In [1]: import numpy as np

In [2]: np.set_printoptions(suppress=True, linewidth=120)

In [3]: rnd = lambda a: np.round(a, 2) + 0

In [4]: rng = np.random.default_rng(24976)

In [5]: th = np.sort(rng.uniform(-2, 2, 26))

In [6]: X = np.c_[th, th ** 2, th ** 3] @ np.array([[5, 3, 7, 6, 0], [9, 7, 5, 2, 7], [2, 6, 1, 2, 5]])

In [7]: rnd(X)
Out[7]: 
array([[  9.6 , -23.47,  -2.06, -18.81, -10.29],
       [  8.92, -19.76,  -2.16, -17.01,  -7.82],
       [  8.05, -15.81,  -2.3 , -15.01,  -5.26],
       [  6.22,  -9.58,  -2.59, -11.6 ,  -1.46],
       [  5.35,  -7.4 ,  -2.72, -10.26,  -0.24],
       [  3.86,  -4.45,  -2.9 ,  -8.22,   1.21],
       [  3.74,  -4.26,  -2.91,  -8.07,   1.29],
       [  3.46,  -3.83,  -2.93,  -7.72,   1.46],
       [  2.89,  -3.02,  -2.97,  -7.03,   1.75],
       [  2.34,  -2.36,  -3.  ,  -6.39,   1.93],
       [  1.27,  -1.35,  -2.97,  -5.16,   2.02],
       [  0.74,  -0.99,  -2.91,  -4.54,   1.92],
       [ -0.26,  -0.56,  -2.57,  -3.2 ,   1.38],
       [ -0.63,  -0.47,  -2.19,  -2.4 ,   0.92],
       [ -0.72,  -0.46,  -1.95,  -2.04,   0.7 ],
       [ -0.74,  -0.42,  -1.59,  -1.57,   0.44],
       [ -0.65,  -0.36,  -1.18,  -1.1 ,   0.23],
       [ -0.6 ,  -0.34,  -1.06,  -0.98,   0.18],
       [  0.64,   0.41,   0.8 ,   0.66,   0.09],
       [  1.53,   1.05,   1.77,   1.42,   0.38],
       [  1.79,   1.24,   2.02,   1.61,   0.49],
       [  4.82,   3.84,   4.73,   3.64,   2.25],
       [ 18.49,  19.06,  14.7 ,  11.37,  14.54],
       [ 28.03,  31.5 ,  20.99,  16.64,  25.  ],
       [ 30.74,  35.22,  22.73,  18.15,  28.15],
       [ 35.38,  41.76,  25.68,  20.75,  33.69]])

In [8]: W1 = np.array([[7, -2, 9], [1, -7, -3], [5, 0, 9], [9, -9, -7], [6, 1, -8]])

In [9]: coef = np.array([0, 2, 2])

In [10]: act = np.maximum(X @ W1 + coef, 0)

In [11]: (act > 0).astype(int)
Out[11]: 
array([[0, 1, 1],
       [0, 1, 1],
       [0, 1, 1],
       [0, 1, 1],
       [0, 1, 1],
       [0, 1, 1],
       [0, 1, 1],
       [0, 1, 1],
       [0, 1, 1],
       [0, 1, 1],
       [0, 1, 1],
       [0, 1, 1],
       [0, 1, 0],
       [0, 1, 0],
       [0, 1, 0],
       [0, 1, 0],
       [0, 1, 0],
       [0, 1, 0],
       [1, 0, 1],
       [1, 0, 1],
       [1, 0, 1],
       [1, 0, 1],
       [1, 0, 1],
       [1, 0, 1],
       [1, 0, 1],
       [1, 0, 1]])

In [12]: C = np.array([[2, 2, 1], [2, 0, 1], [1, 1, 0]])

In [13]: print(W1 @ C)
[[ 19  23   5]
 [-15  -1  -6]
 [ 19  19   5]
 [ -7  11   0]
 [  6   4   7]]

In [14]: W0 = np.loadtxt("run10.csv", delimiter=",")

In [15]: rnd(W0)
Out[15]: 
array([[ 0.8 ,  0.14, -0.29,  0.22,  0.08, -0.01],
       [ 0.14,  0.5 , -0.16, -0.39,  0.02,  0.23],
       [-0.29, -0.16,  0.22,  0.04,  0.25,  0.04],
       [ 0.22, -0.39,  0.04,  0.46,  0.1 , -0.19],
       [ 0.08,  0.02,  0.25,  0.1 ,  0.82,  0.26],
       [-0.01,  0.23,  0.04, -0.19,  0.26,  0.19]])

In [16]: # projection: eigenvalues are 0 or 1

In [17]: U, s, vt = np.linalg.svd(W0)

In [18]: np.argmax(s[:-1] / (s[1:] + 1e-6)) + 1
Out[18]: np.int64(3)

In [19]: rnd(s)
Out[19]: array([1., 1., 1., 0., 0., 0.])

In [20]: Y = U[:, :3] @ np.diag(s[:3]) @ vt[:3]

In [21]: rnd(np.linalg.norm(W0 - Y, 2)), rnd(s[3])
Out[21]: (np.float64(0.0), np.float64(0.0))

In [22]: rnd(np.abs(W0 - Y).max())
Out[22]: np.float64(0.0)

In [23]: print(rnd(Y))
[[ 0.8   0.14 -0.29  0.22  0.08 -0.01]
 [ 0.14  0.5  -0.16 -0.39  0.02  0.23]
 [-0.29 -0.16  0.22  0.04  0.25  0.04]
 [ 0.22 -0.39  0.04  0.46  0.1  -0.19]
 [ 0.08  0.02  0.25  0.1   0.82  0.26]
 [-0.01  0.23  0.04 -0.19  0.26  0.19]]

In [24]: rnd(np.linalg.norm(W0 - Y) / np.linalg.norm(W0))
Out[24]: np.float64(0.0)

In [25]: def softmax(z):
    ...:     e = np.exp(z - z.max(axis=-1, keepdims=True))
    ...:     return e / e.sum(axis=-1, keepdims=True)
    ...: 

In [26]: rnd(softmax(10 * W0[1]))
Out[26]: array([0.02, 0.91, 0.  , 0.  , 0.01, 0.06])

In [27]: rnd(softmax(W0[1] + 2))
Out[27]: array([0.17, 0.25, 0.13, 0.1 , 0.15, 0.19])

In [28]: print(rnd(softmax(W0).sum(axis=1)))
[1. 1. 1. 1. 1. 1.]

In [29]: scores = W0 @ W0.T / np.sqrt(6)

In [30]: rnd(softmax(scores))
Out[30]: 
array([[0.21, 0.16, 0.14, 0.17, 0.16, 0.15],
       [0.17, 0.2 , 0.15, 0.14, 0.16, 0.18],
       [0.15, 0.15, 0.18, 0.17, 0.18, 0.17],
       [0.18, 0.14, 0.17, 0.2 , 0.17, 0.15],
       [0.15, 0.15, 0.17, 0.16, 0.21, 0.17],
       [0.16, 0.18, 0.16, 0.15, 0.18, 0.17]])

In [31]: rnd(softmax(scores + np.triu(np.full(scores.shape, -np.inf), 1)))
Out[31]: 
array([[1.  , 0.  , 0.  , 0.  , 0.  , 0.  ],
       [0.46, 0.54, 0.  , 0.  , 0.  , 0.  ],
       [0.3 , 0.32, 0.37, 0.  , 0.  , 0.  ],
       [0.26, 0.2 , 0.24, 0.29, 0.  , 0.  ],
       [0.19, 0.18, 0.2 , 0.19, 0.25, 0.  ],
       [0.16, 0.18, 0.16, 0.15, 0.18, 0.17]])

In [32]: rnd(softmax(scores)[1] @ W0)
Out[32]: array([0.16, 0.09, 0.01, 0.01, 0.25, 0.1 ])

In [33]: rnd(W0 @ np.linalg.pinv(W0) @ W0)
Out[33]: 
array([[ 0.8 ,  0.14, -0.29,  0.22,  0.08, -0.01],
       [ 0.14,  0.5 , -0.16, -0.39,  0.02,  0.23],
       [-0.29, -0.16,  0.22,  0.04,  0.25,  0.04],
       [ 0.22, -0.39,  0.04,  0.46,  0.1 , -0.19],
       [ 0.08,  0.02,  0.25,  0.1 ,  0.82,  0.26],
       [-0.01,  0.23,  0.04, -0.19,  0.26,  0.19]])

In [34]: np.allclose(W0[:-1].T @ np.linalg.lstsq(W0[:-1].T, W0[-1])[0], W0[-1])
Out[34]: True

In [35]: E = np.loadtxt("sample16.csv", delimiter=",")

In [36]: print(E)
[[6. 1. 1. 1.]
 [1. 6. 1. 1.]
 [1. 1. 6. 1.]
 [1. 1. 1. 6.]]

In [37]: # symmetric

In [38]: th = np.radians(45)

In [39]: R = np.eye(4)

In [40]: R[2, 2] = R[1, 1] = np.cos(th)

In [41]: R[2, 1], R[1, 2] = -np.sin(th), np.sin(th)

In [42]: rnd(R)
Out[42]: 
array([[ 1.  ,  0.  ,  0.  ,  0.  ],
       [ 0.  ,  0.71,  0.71,  0.  ],
       [ 0.  , -0.71,  0.71,  0.  ],
       [ 0.  ,  0.  ,  0.  ,  1.  ]])

In [43]: Y = E @ R.T

In [44]: rnd(np.abs(Y - E).max(axis=0))
Out[44]: array([0.  , 3.95, 4.54, 0.  ])

In [45]: print(np.allclose(np.linalg.norm(E, axis=1), np.linalg.norm(Y, axis=1)))
True

In [46]: m1 = np.load("a.npy")

In [47]: m1
Out[47]: 
array([[ 0.39, -0.73, -1.14,  0.12, -0.28,  0.32,  0.28],
       [-0.73,  0.76, -0.03,  0.2 , -1.12, -0.66, -0.05],
       [-1.14, -0.03,  0.68, -0.41, -0.1 ,  0.83,  0.69],
       [ 0.12,  0.2 , -0.41, -1.09, -1.04,  0.56, -0.1 ],
       [-0.28, -1.12, -0.1 , -1.04,  0.05, -0.49,  0.32],
       [ 0.32, -0.66,  0.83,  0.56, -0.49,  1.1 , -0.42],
       [ 0.28, -0.05,  0.69, -0.1 ,  0.32, -0.42,  1.12]])

In [48]: vec = np.array([-3, 1, 3, -2, 1, 3, 0])

In [49]: y = m1 @ vec

In [50]: coef, lr = np.zeros(7), 1 / np.linalg.norm(m1, 2) ** 2

In [51]: for i in range(4):
    ...:     coef -= lr * m1.T @ (m1 @ coef - y)
    ...:     if i % 1 == 0: print(i, round(np.linalg.norm(m1 @ coef - y), 2))
    ...: 
0 2.18
1 1.64
2 1.23
3 0.93

In [52]: rnd(np.linalg.cond(m1))
Out[52]: np.float64(2.02)

In [53]: Y = m1 + rng.integers(-2, 3, (7, 4)) @ rng.integers(-2, 3, (4, 7))

In [54]: rnd(Y)
Out[54]: 
array([[  2.39,  -1.73,  -7.14,   3.12,   2.72,   0.32,  -3.72],
       [  0.27,   4.76,  -1.03,  -2.8 ,  -8.12,   1.34,  -5.05],
       [ -1.14,   1.97,   7.68,  -7.41,  -6.1 ,   2.83,   2.69],
       [  2.12,   2.2 ,   5.59,  -1.09,  -1.04,   0.56,   5.9 ],
       [ -4.28,   1.88,   2.9 ,  -9.04, -10.95,   1.51,  -3.68],
       [  3.32,  -2.66,  -0.17,   7.56,   8.51,  -0.9 ,   4.58],
       [ -0.72,   1.95,  -0.31,   2.9 ,  -0.68,  -1.42,   1.12]])

In [55]: rnd(np.linalg.svd(Y - m1, compute_uv=False))
Out[55]: array([24.39, 13.93,  5.3 ,  4.26,  0.  ,  0.  ,  0.  ])

In [56]: np.abs(Y - m1).sum(axis=1)
Out[56]: array([19., 23., 26., 16., 35., 29.,  9.])

In [57]: rnd(Y - m1)
Out[57]: 
array([[  2.,  -1.,  -6.,   3.,   3.,   0.,  -4.],
       [  1.,   4.,  -1.,  -3.,  -7.,   2.,  -5.],
       [  0.,   2.,   7.,  -7.,  -6.,   2.,   2.],
       [  2.,   2.,   6.,   0.,   0.,   0.,   6.],
       [ -4.,   3.,   3.,  -8., -11.,   2.,  -4.],
       [  3.,  -2.,  -1.,   7.,   9.,  -2.,   5.],
       [ -1.,   2.,  -1.,   3.,  -1.,  -1.,   0.]])

In [58]: mat = np.loadtxt("out12.csv", delimiter=",")

In [59]: rnd(mat)
Out[59]: 
array([[ 8.84,  6.64,  2.64,  3.98,  9.14],
       [ 9.1 ,  3.88, -1.22,  1.79,  6.69],
       [ 9.12,  6.21,  1.86,  3.31,  8.19],
       [ 8.81,  9.46,  6.41,  5.9 , 11.09],
       [ 8.73,  6.91,  3.06,  4.3 ,  9.57],
       [ 9.02,  8.74,  5.31,  5.13, 10.11],
       [ 7.23,  7.56,  4.93,  6.74, 13.51],
       [ 7.92,  3.67, -0.72,  3.22,  9.29],
       [ 8.06,  8.61,  5.77,  6.32, 12.26],
       [ 9.39, 10.89,  7.92,  6.07, 10.68],
       [ 7.69,  3.62, -0.62,  3.5 ,  9.82],
       [ 7.11, 10.  ,  8.26,  8.52, 15.41],
       [ 9.22,  6.13,  1.69,  3.12,  7.9 ],
       [12.27, 10.15,  5.01,  1.73,  3.46],
       [ 7.65,  4.31,  0.31,  4.01, 10.37],
       [ 9.56,  7.2 ,  2.9 ,  3.39,  7.83],
       [10.23,  9.49,  5.5 ,  4.02,  7.79],
       [ 9.47, 11.12,  8.18,  6.12, 10.66],
       [ 9.28, 10.4 ,  7.35,  5.9 , 10.62],
       [ 7.84,  5.82,  2.2 ,  4.76, 10.92],
       [ 9.41,  9.73,  6.36,  5.27,  9.86],
       [ 7.71,  8.32,  5.62,  6.6 , 12.89],
       [ 7.72,  5.52,  1.89,  4.73, 11.01],
       [ 7.6 , 10.45,  8.54,  8.16, 14.56],
       [ 6.8 ,  1.34, -3.08,  3.16, 10.36],
       [ 8.99,  2.66, -2.78,  1.12,  6.14],
       [ 8.46, 11.73,  9.67,  7.88, 13.42],
       [ 8.97,  7.77,  4.05,  4.56,  9.59],
       [ 9.09,  9.38,  6.11,  5.46, 10.37],
       [ 7.95,  7.57,  4.47,  5.79, 11.84]])

In [60]: # looks like rank 3

In [61]: O = E.astype(float).copy()

In [62]: for j in range(4):
    ...:     O[:, j] -= O[:, :j] @ (O[:, :j].T @ O[:, j])
    ...:     O[:, j] /= np.linalg.norm(O[:, j])
    ...: 

In [63]: rnd(O.T @ O)
Out[63]: 
array([[1., 0., 0., 0.],
       [0., 1., 0., 0.],
       [0., 0., 1., 0.],
       [0., 0., 0., 1.]])

In [64]: print(rnd(O))
[[ 0.96 -0.2  -0.15 -0.12]
 [ 0.16  0.97 -0.15 -0.12]
 [ 0.16  0.11  0.97 -0.12]
 [ 0.16  0.11  0.08  0.98]]

In [65]: F = np.array([[0.9, 0.9, -0.2, -1.2, -1.0, -0.1, -9.0],
    ...:     [2.5, 0.0, -0.6, -2.0, -0.1, 1.2, -4.0],
    ...:     [2.2, 1.6, 0.8, 0.0, -1.5, 1.1, 8.5],
    ...:     [0.2, 1.3, -0.3, 0.8, 1.6, -0.3, 3.0]])

In [66]: # column 6 dominates

In [67]: rnd(np.linalg.norm(F, axis=1))
Out[67]: array([9.23, 5.3 , 9.15, 3.76])

In [68]: rnd(np.linalg.norm(F[2], 1)), rnd(np.linalg.norm(F[2], np.inf))
Out[68]: (np.float64(15.7), np.float64(8.5))

In [69]: rnd(F[2] @ F[1])
Out[69]: np.float64(-27.51)

In [70]: np.linalg.norm(F, axis=1).argmax()
Out[70]: np.int64(0)

In [71]: rnd(np.linalg.norm(F, axis=0))
Out[71]: array([ 3.46,  2.25,  1.06,  2.47,  2.41,  1.66, 13.35])

In [72]: rnd(np.linalg.norm(F[2] - F[1]))
Out[72]: np.float64(12.92)

In [73]: rnd(np.linalg.norm(F, "nuc"))
Out[73]: np.float64(22.07)

In [74]: Y = np.array([[-1, -3], [1, -2], [3, -3], [2, 1], [3, 0], [-2, 3], [1, -1]])

In [75]: np.linalg.matrix_rank(np.vstack([F, Y.T]))
Out[75]: np.int64(6)

In [76]: rnd(np.einsum("ik,kj->ji", F, Y))
Out[76]: 
array([[-14.8, -15. ,   3.6,  10.2],
       [  3.6,  -0.1, -17.4,  -5.4]])

In [77]: rnd(Y.T @ F.T)
Out[77]: 
array([[-14.8, -15. ,   3.6,  10.2],
       [  3.6,  -0.1, -17.4,  -5.4]])

In [78]: np.linalg.matrix_rank(F @ Y)
Out[78]: np.int64(2)

In [79]: print(rnd(np.einsum("ik,kj->ij", F, Y)))
[[-14.8   3.6]
 [-15.   -0.1]
 [  3.6 -17.4]
 [ 10.2  -5.4]]

In [80]: print(rnd(F @ Y))
[[-14.8   3.6]
 [-15.   -0.1]
 [  3.6 -17.4]
 [ 10.2  -5.4]]

In [81]: K = np.load("dump.npy")

In [82]: K
Out[82]: 
array([[  0,   5,   4,   8],
       [  1,  11,   3,  12],
       [ -2, -12,  -6, -14],
       [  3,   8,   1,   5],
       [  0, -10,   4,  -7]])

In [83]: # looks like rank 3

In [84]: U, s, vt = np.linalg.svd(K)

In [85]: np.argmax(s[:-1] / (s[1:] + 1e-6)) + 1
Out[85]: np.int64(3)

In [86]: rnd(s)
Out[86]: array([30.85,  7.82,  3.3 ,  0.  ])

In [87]: Y = U[:, :3] @ np.diag(s[:3]) @ vt[:3]

In [88]: rnd(np.abs(K - Y).max())
Out[88]: np.float64(0.0)

In [89]: np.linalg.matrix_rank(K, rtol=0.05)
Out[89]: np.int64(3)

In [90]: np.linalg.matrix_rank(Y)
Out[90]: np.int64(3)

In [91]: rnd(np.linalg.norm(K - Y) / np.linalg.norm(K))
Out[91]: np.float64(0.0)

In [92]: r = np.linalg.matrix_rank(K)

In [93]: r
Out[93]: np.int64(3)

In [94]: N = np.linalg.svd(K)[2][r:].T

In [95]: [int(np.linalg.matrix_rank(K[:i])) for i in range(1, len(K) + 1)]
Out[95]: [1, 2, 3, 3, 3]

In [96]: [int(np.linalg.matrix_rank(np.delete(K, i, axis=0))) for i in range(5)]
Out[96]: [3, 3, 3, 3, 3]

In [97]: np.allclose(K @ N, 0)
Out[97]: True

In [98]: M = np.load("mat.npy")

In [99]: print(M)
[[ 20.02  -4.01  15.96 -11.98  20.04  12.  ]
 [  9.99  -1.99   8.01  -6.02   9.96   6.  ]
 [ 35.01  -7.01  28.02 -21.01  35.01  20.98]]

In [100]: u, g = M[2], M[0]

In [101]: rnd(u @ g)
Out[101]: np.float64(2381.27)

In [102]: p = (u @ g) / (u @ u) * u

In [103]: rnd(p)
Out[103]: array([ 20.01,  -4.01,  16.01, -12.01,  20.01,  11.99])

In [104]: print(np.linalg.matrix_rank(np.outer(u, g)))
1

In [105]: rnd((g - p) @ u)
Out[105]: np.float64(0.0)

In [106]: rnd(np.linalg.norm(u + g) ** 2 + np.linalg.norm(u - g) ** 2)
Out[106]: np.float64(11055.93)
